>>> import numpy as np
>>> from numpy import linalg as LA
>>> np.set_printoptions(precision=3, suppress=True, linewidth=160)
>>> E = np.load("w.npy")
>>> E
array([[0, 0, 0, 1, 0],
       [0, 0, 1, 0, 0],
       [0, 1, 0, 0, 0],
       [0, 0, 0, 0, 1],
       [1, 0, 0, 0, 0]])
>>> print(LA.pinv(E))
[[0. 0. 0. 0. 1.]
 [0. 0. 1. 0. 0.]
 [0. 1. 0. 0. 0.]
 [1. 0. 0. 0. 0.]
 [0. 0. 0. 1. 0.]]
>>> LA.svd(E, compute_uv=False)
array([1., 1., 1., 1., 1.])
>>> E @ E.T
array([[1, 0, 0, 0, 0],
       [0, 1, 0, 0, 0],
       [0, 0, 1, 0, 0],
       [0, 0, 0, 1, 0],
       [0, 0, 0, 0, 1]])
>>> P = np.triu(np.array([[4, -6, 1, -1, 1],
...     [2, 9, 2, 4, 5],
...     [5, -4, 4, 0, -8],
...     [1, -4, 1, -4, -1],
...     [-2, 0, 6, -1, 7]]), 1) + np.eye(5)
>>> B = P @ E @ LA.inv(P)
>>> np.round(np.poly(B), 3) + 0
array([ 1.,  0., -1., -1.,  0.,  1.])
>>> B
array([[   1.,    7.,  -21.,  -26., -231.],
       [   5.,   32.,  -68., -123., -828.],
       [  -8.,  -47.,  102.,  180., 1239.],
       [  -1.,   -6.,   13.,   23.,  159.],
       [   1.,    6.,  -13.,  -23., -158.]])
>>> print(np.trace(B), np.trace(E))
0.0 0
>>> P @ E - E @ P
array([[ 1.,  1., -6.,  0.,  0.],
       [ 5.,  2.,  0.,  0., 12.],
       [-8.,  0., -2., -4., -5.],
       [-1.,  0.,  0.,  0.,  0.],
       [ 0.,  6., -1.,  1., -1.]])
>>> x0 = np.array([0, 1, 2, 0, 2])
>>> E @ (2 * x0)
array([0, 4, 2, 4, 0])
>>> np.einsum("ij,j->i", E, x0)
array([0, 2, 1, 2, 0])
>>> LA.norm(E @ x0) <= LA.norm(E, 2) * LA.norm(x0) + 1e-9
np.True_
>>> print((E @ x0).argmax())
1
>>> print(LA.eigvals(E))
[-0.5+0.866j -0.5-0.866j  1. +0.j     1. +0.j    -1. +0.j   ]
>>> print(round(float(LA.det(E.T)), 3))
-1.0
>>> np.kron(np.eye(2, dtype=int), E)
array([[0, 0, 0, 1, 0, 0, 0, 0, 0, 0],
       [0, 0, 1, 0, 0, 0, 0, 0, 0, 0],
       [0, 1, 0, 0, 0, 0, 0, 0, 0, 0],
       [0, 0, 0, 0, 1, 0, 0, 0, 0, 0],
       [1, 0, 0, 0, 0, 0, 0, 0, 0, 0],
       [0, 0, 0, 0, 0, 0, 0, 0, 1, 0],
       [0, 0, 0, 0, 0, 0, 0, 1, 0, 0],
       [0, 0, 0, 0, 0, 0, 1, 0, 0, 0],
       [0, 0, 0, 0, 0, 0, 0, 0, 0, 1],
       [0, 0, 0, 0, 0, 1, 0, 0, 0, 0]])
>>> round(float(LA.det(E[::-1])), 3)
-1.0
>>> np.round(np.poly(E), 3) + 0
array([ 1.,  0., -1., -1.,  0.,  1.])
